$ ipython --no-banner

In [1]: import numpy as np

In [2]: import numpy.linalg as la

In [3]: np.set_printoptions(precision=3, suppress=True, linewidth=120, legacy="1.25")

In [4]: rnd = lambda a: np.round(a, 3) + 0

In [5]: data = -3 * np.eye(6) + np.eye(6, k=1)

In [6]: print(data)
[[-3.  1.  0.  0.  0.  0.]
 [ 0. -3.  1.  0.  0.  0.]
 [ 0.  0. -3.  1.  0.  0.]
 [ 0.  0.  0. -3.  1.  0.]
 [ 0.  0.  0.  0. -3.  1.]
 [ 0.  0.  0.  0.  0. -3.]]

In [7]: # triangular

In [8]: vec = np.array([7, -1, 2, -8, 4, -4])

In [9]: rhs = data @ vec

In [10]: c, lr = np.zeros(6), 1 / la.norm(data, 2) ** 2

In [11]: for i in range(50):
    ...:     c -= lr * data.T @ (data @ c - rhs)
    ...:     if i % 10 == 0: print(i, round(la.norm(data @ c - rhs), 3))
    ...: 
0 9.949
10 0.057
20 0.001
30 0.0
40 0.0

In [12]: print(rnd(la.cond(data)))
1.843

In [13]: u = np.array([-3, 3, 3, 0, 1, 0])

In [14]: out = data + np.outer(u, np.eye(6)[5])

In [15]: print(la.matrix_rank(out - data))
1

In [16]: print(rnd(la.det(out) / la.det(data)), rnd(1 + la.solve(data, u)[5]))
1.0 1.0

In [17]: A = np.load("test18.npy")

In [18]: print(A)
[[ 3 -5 -2  1]
 [-5  3 -5 -2]
 [-2 -5  3 -5]
 [ 1 -2 -5  3]]

In [19]: # equal to its transpose

In [20]: evals, V = la.eigh(A)

In [21]: print(rnd(la.eigvalsh(A @ A)))
[ 0.574 43.768 74.232 85.426]

In [22]: print(rnd(V @ np.diag(evals) @ V.T))
[[ 3. -5. -2.  1.]
 [-5.  3. -5. -2.]
 [-2. -5.  3. -5.]
 [ 1. -2. -5.  3.]]

In [23]: print(evals.sum(), np.trace(A))
12.0 12

In [24]: print(rnd(la.svd(A, compute_uv=False)))
[9.243 8.616 6.616 0.757]

In [25]: print(rnd(V.T @ V))
[[1. 0. 0. 0.]
 [0. 1. 0. 0.]
 [0. 0. 1. 0.]
 [0. 0. 0. 1.]]

In [26]: print((evals > 1e-8).sum(), (evals < -1e-8).sum())
3 1

In [27]: rng = np.random.default_rng(99667)

In [28]: z = rng.permutation(4)

In [29]: out = A[:, z] * rng.choice([-1, 1], 4)

In [30]: print(out)
[[-3 -1 -5 -2]
 [ 5  2  3 -5]
 [ 2  5 -5  3]
 [-1 -3 -2 -5]]

In [31]: U, _, Vh = la.svd(A.T @ out)

In [32]: print(z)
[0 3 1 2]

In [33]: def softmax(z):
    ...:     e = np.exp(z - z.max(axis=-1, keepdims=True))
    ...:     return e / e.sum(axis=-1, keepdims=True)
    ...: 

In [34]: print(rnd(softmax(data[3] + -3)))
[0.148 0.148 0.148 0.007 0.402 0.148]

In [35]: print(rnd(softmax(10 * data[3])))
[0. 0. 0. 0. 1. 0.]

In [36]: att = data @ data.T / np.sqrt(6)

In [37]: print(rnd(softmax(att)))
[[0.932 0.005 0.016 0.016 0.016 0.016]
 [0.005 0.943 0.005 0.016 0.016 0.016]
 [0.016 0.005 0.943 0.005 0.016 0.016]
 [0.016 0.016 0.005 0.943 0.005 0.016]
 [0.016 0.016 0.016 0.005 0.943 0.005]
 [0.023 0.023 0.023 0.023 0.007 0.902]]

In [38]: print(rnd(softmax(att + np.triu(np.full(att.shape, -np.inf), 1))))
[[1.    0.    0.    0.    0.    0.   ]
 [0.005 0.995 0.    0.    0.    0.   ]
 [0.017 0.005 0.979 0.    0.    0.   ]
 [0.016 0.016 0.005 0.963 0.    0.   ]
 [0.016 0.016 0.016 0.005 0.947 0.   ]
 [0.023 0.023 0.023 0.023 0.007 0.902]]

In [39]: print(rnd(softmax(att)[3] @ data))
[-0.048 -0.032  0.002 -2.824  0.929 -0.043]

In [40]: P = np.triu(np.array([[0, 1, -2, 0], [3, -3, 2, -4], [5, 1, -2, 1], [-2, -2, 1, -5]]), 1) + np.eye(4)

In [41]: out = P @ A @ la.inv(P)

In [42]: print(rnd(np.poly(out)))
[   1.  -12.  -30.  556. -399.]

In [43]: print(out)
[[  2.   6. -21.  54.]
 [-13.  14. -33.  65.]
 [ -1.  -6.   8. -34.]
 [  1.  -3.   3. -12.]]

In [44]: print(la.cond(out) > 100)
True

In [45]: print([round(float(x), 3) for x in la.svd(out, compute_uv=False)[:3]])
[101.51, 12.972, 4.836]

In [46]: print(rnd(la.norm(out, 2) / la.norm(out)))
0.991

In [47]: X = np.loadtxt("data.csv", delimiter=",")

In [48]: print(X)
[[ 21.919   9.654   1.512   0.132]
 [ -4.169   1.851   1.142  -0.17 ]
 [-25.44    2.425   0.93    0.049]
 [ -0.1     0.983   0.354  -0.044]
 [ 37.775   2.423   0.951  -0.144]
 [ 20.712  -2.024  -0.362   0.073]
 [-16.471   5.188  -0.214   0.297]
 [-15.592  -0.596  -0.258  -0.069]
 [  0.645   0.367   0.18    0.036]
 [ 27.669   0.17   -0.305   0.22 ]
 [ 29.042  -1.268   0.577   0.101]
 [ -4.25   -0.478  -1.507  -0.001]
 [ -7.643   2.141   0.303  -0.026]
 [  8.014  -1.474  -0.632  -0.068]
 [ -3.404  -6.846   0.697   0.085]
 [ 33.176   0.327  -0.314   0.223]
 [ 12.004   3.571  -0.289   0.215]
 [  2.182  -4.143   0.958   0.114]]

In [49]: # column 0 is much longer than the rest

In [50]: vec = np.array([0, 0, 0, 1])

In [51]: rhs = X @ vec

In [52]: print(rnd(la.pinv(X) @ X))
[[1. 0. 0. 0.]
 [0. 1. 0. 0.]
 [0. 0. 1. 0.]
 [0. 0. 0. 1.]]

In [53]: try:
    ...:     la.solve(X, rhs)
    ...: except la.LinAlgError as e:
    ...:     print("failed:", e)
    ...: 
failed: Last 2 dimensions of the array must be square

In [54]: rhs = rhs + 0.1 * rng.normal(size=18)

In [55]: print(rnd(rhs))
[ 0.165 -0.368 -0.048  0.009 -0.133  0.103  0.366 -0.182 -0.022  0.195  0.349  0.139  0.15   0.067  0.068  0.21   0.227
  0.293]

In [56]: c, *_ = la.lstsq(X, rhs)

In [57]: print(rnd(X.T @ (rhs - X @ c)))
[0. 0. 0. 0.]

In [58]: Xs = (X - X.mean(axis=0)) / X.std(axis=0)

In [59]: print(rnd(Xs.std(axis=0)))
[1. 1. 1. 1.]

In [60]: c = la.lstsq(np.delete(Xs, 2, axis=1), Xs[:, 2])[0]

In [61]: print(rnd(c))
[ 0.069  0.261 -0.236]

In [62]: vec = np.array([0, -3, 1, 1])

In [63]: rhs = X @ vec

In [64]: c, lr = np.zeros(4), 1 / la.norm(X, 2) ** 2

In [65]: for i in range(150):
    ...:     c -= lr * X.T @ (X @ c - rhs)
    ...:     if i % 50 == 0: print(i, round(la.norm(X @ c - rhs), 3))
    ...: 
0 42.541
50 8.088
100 3.364

In [66]: print(rnd(la.cond(X)))
146.298

In [67]: out = np.c_[X[:, :3] @ np.array([[7, 1, 6], [-5, -6, -9], [-8, -2, 8]]), np.array([-1, -2, -2, -1, 3, 2, 3, -2, -1, 1, 3, -1, -1, -2, 1, 3, 3, -2])]

In [68]: print(rnd(out))
[[  93.067  -39.029   56.724   -1.   ]
 [ -47.574  -17.559  -32.537   -2.   ]
 [-197.645  -41.85  -167.025   -2.   ]
 [  -8.447   -6.706   -6.615   -1.   ]
 [ 244.702   21.335  212.451    3.   ]
 [ 158.      33.58   139.592    2.   ]
 [-139.525  -47.171 -147.23     3.   ]
 [-104.1    -11.5    -90.252   -2.   ]
 [   1.24    -1.917    2.007   -1.   ]
 [ 195.273   27.259  162.044    1.   ]
 [ 205.018   35.496  190.28     3.   ]
 [ -15.304    1.632  -33.254   -1.   ]
 [ -66.63   -21.095  -62.703   -1.   ]
 [  68.524   18.122   56.294   -2.   ]
 [   4.826   36.278   46.766    1.   ]
 [ 233.109   31.842  193.601    3.   ]
 [  68.485   -8.844   37.573    3.   ]
 [  28.325   25.124   58.043   -2.   ]]

In [69]: print(rnd(la.norm(la.qr(X)[0].T @ out, axis=0) ** 2 / ((out ** 2).sum(axis=0) + 1e-12)))
[1.    1.    1.    0.511]

In [70]: print(la.matrix_rank(out))
4

In [71]: print(rnd(la.norm(out - X @ la.lstsq(X, out)[0], axis=0)))
[0.    0.    0.    6.096]

In [72]: vec = np.array([-5, -3, 1, 4])

In [73]: rhs = out @ vec

In [74]: print(rnd(la.solve(out.T @ out, out.T @ rhs)))
[-5. -3.  1.  4.]

In [75]: rhs = rhs + 0.05 * rng.normal(size=18)

In [76]: print(rnd(rhs))
[ -295.497   249.998   938.779    51.842 -1063.186  -743.16    703.888   456.767    -2.415  -892.134  -929.268
    34.266   329.727  -348.694   -82.23  -1055.459  -266.287  -166.953]

In [77]: c, *_ = la.lstsq(out, rhs)

In [78]: print([round(float(la.norm(la.solve(out.T @ out + lam * np.eye(4), out.T @ rhs))), 2) for lam in (0, 1, 10, 100)])
[7.14, 7.09, 6.69, 5.59]

In [79]: print(rnd(out.T @ (rhs - out @ c)))
[0. 0. 0. 0.]

In [80]: print(rnd(la.norm(rhs - out @ c)))
0.198

In [81]: print(c.round())
[-5. -3.  1.  4.]

In [82]: feats = np.array([[0, 0, 0, 0, 0, 0, 0, 0],
    ...:     [0, 0, 0, 0, -3, -2, 1, 0],
    ...:     [0, 0, -1, 0, 0, 0, 0, 0],
    ...:     [2, -1, 0, 0, 0, 0, 0, 0],
    ...:     [1, -3, 0, -2, 2, 0, 0, 0]])

In [83]: rk = la.matrix_rank(feats)

In [84]: print(rk)
4

In [85]: ns = la.svd(feats)[2][rk:].T

In [86]: print([int(la.matrix_rank(np.delete(feats, i, axis=0))) for i in range(5)])
[4, 3, 3, 3, 3]

In [87]: print([int(la.matrix_rank(feats[:i])) for i in range(1, len(feats) + 1)])
[0, 1, 2, 3, 4]

In [88]: print([int(la.matrix_rank(feats[:, :j + 1])) for j in range(8)])
[1, 2, 3, 3, 4, 4, 4, 4]

In [89]: print(rnd(feats @ ns))
[[0. 0. 0. 0.]
 [0. 0. 0. 0.]
 [0. 0. 0. 0.]
 [0. 0. 0. 0.]
 [0. 0. 0. 0.]]

In [90]: J = np.load("w.npy")

In [91]: print(J)
[[7 3 5 2 2 1]
 [3 2 5 0 3 2]
 [4 1 5 0 2 2]
 [3 2 5 0 3 2]
 [0 0 0 0 0 0]
 [2 0 2 0 1 2]
 [0 3 1 2 2 3]
 [3 2 5 0 3 2]
 [3 5 3 4 4 5]
 [0 0 0 0 0 0]
 [2 0 2 0 1 2]
 [0 0 0 0 0 0]
 [2 1 0 2 0 0]
 [4 2 4 0 3 3]
 [3 2 5 0 3 2]
 [5 5 6 2 4 4]
 [6 6 8 2 6 6]
 [0 3 1 2 2 3]
 [5 2 2 2 1 1]]

In [92]: Xs = J - J.mean(axis=0)

In [93]: V = la.svd(Xs)[2][:1]

In [94]: out = Xs - Xs @ V.T @ V

In [95]: print(rnd(out.std(axis=0)))
[1.194 0.905 0.888 1.097 0.512 0.948]

In [96]: print(la.norm(out, axis=1).round(6).argmax())
8

In [97]: vec = np.array([-4, 3, 4, 4, -1, 4])

In [98]: rhs = J @ vec

In [99]: print(rnd(la.lstsq(J, rhs)[0]))
[-4.  3.  4.  4. -1.  4.]

In [100]: rhs = rhs + 0.05 * rng.normal(size=19)

In [101]: print(rnd(rhs))
[10.985 19.078 13.013 18.986 -0.037  7.045 30.973 18.921 47.054  0.023  6.999  0.15   2.921 15.009 19.048 39.012 52.05
 30.94   4.989]

In [102]: c, *_ = la.lstsq(J, rhs)

In [103]: print(rnd(c))
[-3.994  2.993  3.988  3.985 -0.981  4.007]

In [104]: print([round(float(la.norm(la.solve(J.T @ J + lam * np.eye(6), J.T @ rhs))), 2) for lam in (0, 1, 10, 100)])
[8.59, 6.82, 5.58, 3.47]

In [105]: W0 = np.load("m.npy")

In [106]: print(W0)
[[32 19 17]
 [19 20 19]
 [17 19 26]]

In [107]: evals, V = la.eigh(W0)

In [108]: vec = np.array([3, -1, 2])

In [109]: print(rnd(la.eigvalsh(W0[1:, 1:])))
[ 3.765 42.235]

In [110]: print(vec @ W0 @ vec)
426

In [111]: print(rnd(vec @ W0 @ vec / (vec @ vec)), rnd(evals[0]), rnd(evals[-1]))
30.429 2.869 62.976

In [112]: print(rnd(V * np.abs(evals) @ V.T))
[[32. 19. 17.]
 [19. 20. 19.]
 [17. 19. 26.]]

In [113]: print((np.sign(V[:, -1].round(6)) == np.sign(V[0, -1].round(6))).astype(int))
[1 1 1]

In [114]: E = 0.5 ** np.abs(np.subtract.outer(np.arange(4), np.arange(4)))

In [115]: print(E)
[[1.    0.5   0.25  0.125]
 [0.5   1.    0.5   0.25 ]
 [0.25  0.5   1.    0.5  ]
 [0.125 0.25  0.5   1.   ]]

In [116]: # equal to its transpose

In [117]: out = np.array([[-1, -2], [-2, -1], [0, 0], [2, -1]])

In [118]: print(np.einsum("ij->j", E))
[1.875 2.25  2.25  1.875]

In [119]: print(np.einsum("ik,kj->ji", E, out))
[[-1.75  -2.    -0.25   1.375]
 [-2.625 -2.25  -1.5   -1.5  ]]

In [120]: print(out.T @ E.T)
[[-1.75  -2.    -0.25   1.375]
 [-2.625 -2.25  -1.5   -1.5  ]]

In [121]: print(np.vstack([E, out.T]).shape)
(6, 4)

In [122]: print(E @ out)
[[-1.75  -2.625]
 [-2.    -2.25 ]
 [-0.25  -1.5  ]
 [ 1.375 -1.5  ]]

In [123]: print(la.matrix_rank(E @ out))
2

In [124]: Lm = la.cholesky(E)

In [125]: print(rnd(np.prod(np.diag(Lm)) ** 2), rnd(la.det(E)))
0.422 0.422

In [126]: print(rnd(Lm))
[[1.    0.    0.    0.   ]
 [0.5   0.866 0.    0.   ]
 [0.25  0.433 0.866 0.   ]
 [0.125 0.217 0.433 0.866]]

In [127]: print(E / np.sqrt(np.outer(np.diag(E), np.diag(E))))
[[1.    0.5   0.25  0.125]
 [0.5   1.    0.5   0.25 ]
 [0.25  0.5   1.    0.5  ]
 [0.125 0.25  0.5   1.   ]]

In [128]: print(rnd(np.diag(Lm) ** 2))
[1.   0.75 0.75 0.75]

In [129]: evals, V = la.eigvalsh(E)
---------------------------------------------------------------------------
ValueError                                Traceback (most recent call last)
Cell In[129], line 1
----> 1 evals, V = la.eigvalsh(E)

ValueError: too many values to unpack (expected 2)

In [130]: evals, V = la.eigh(E)

In [131]: print(rnd(la.eigvalsh(E + -1 * np.eye(4))))
[-0.625 -0.461  0.     1.086]

In [132]: print(evals.sum(), np.trace(E))
4.0 4.0

In [133]: print(rnd(la.svd(E, compute_uv=False)))
[2.086 1.    0.539 0.375]

In [134]: evals, V = la.eigh(E)

In [135]: vec = np.array([0, 3, 0, 0])

In [136]: print(vec @ E @ vec / (vec @ vec), rnd(evals[0]), rnd(evals[-1]))
1.0 0.375 2.086

In [137]: print(np.abs(E).sum(axis=1).max(), rnd(np.abs(evals).max()))
2.25 2.086

In [138]: print(rnd(V * np.maximum(evals, 0) @ V.T))
[[1.    0.5   0.25  0.125]
 [0.5   1.    0.5   0.25 ]
 [0.25  0.5   1.    0.5  ]
 [0.125 0.25  0.5   1.   ]]

In [139]: print(rnd(V * np.sqrt(evals) @ V.T))
[[0.963 0.25  0.095 0.04 ]
 [0.25  0.933 0.243 0.095]
 [0.095 0.243 0.933 0.25 ]
 [0.04  0.095 0.25  0.963]]

In [140]: print(rnd(V * np.abs(evals) @ V.T))
[[1.    0.5   0.25  0.125]
 [0.5   1.    0.5   0.25 ]
 [0.25  0.5   1.    0.5  ]
 [0.125 0.25  0.5   1.   ]]

In [141]: print(rnd(la.eigvalsh(E[1:, 1:])))
[0.407 0.75  1.843]
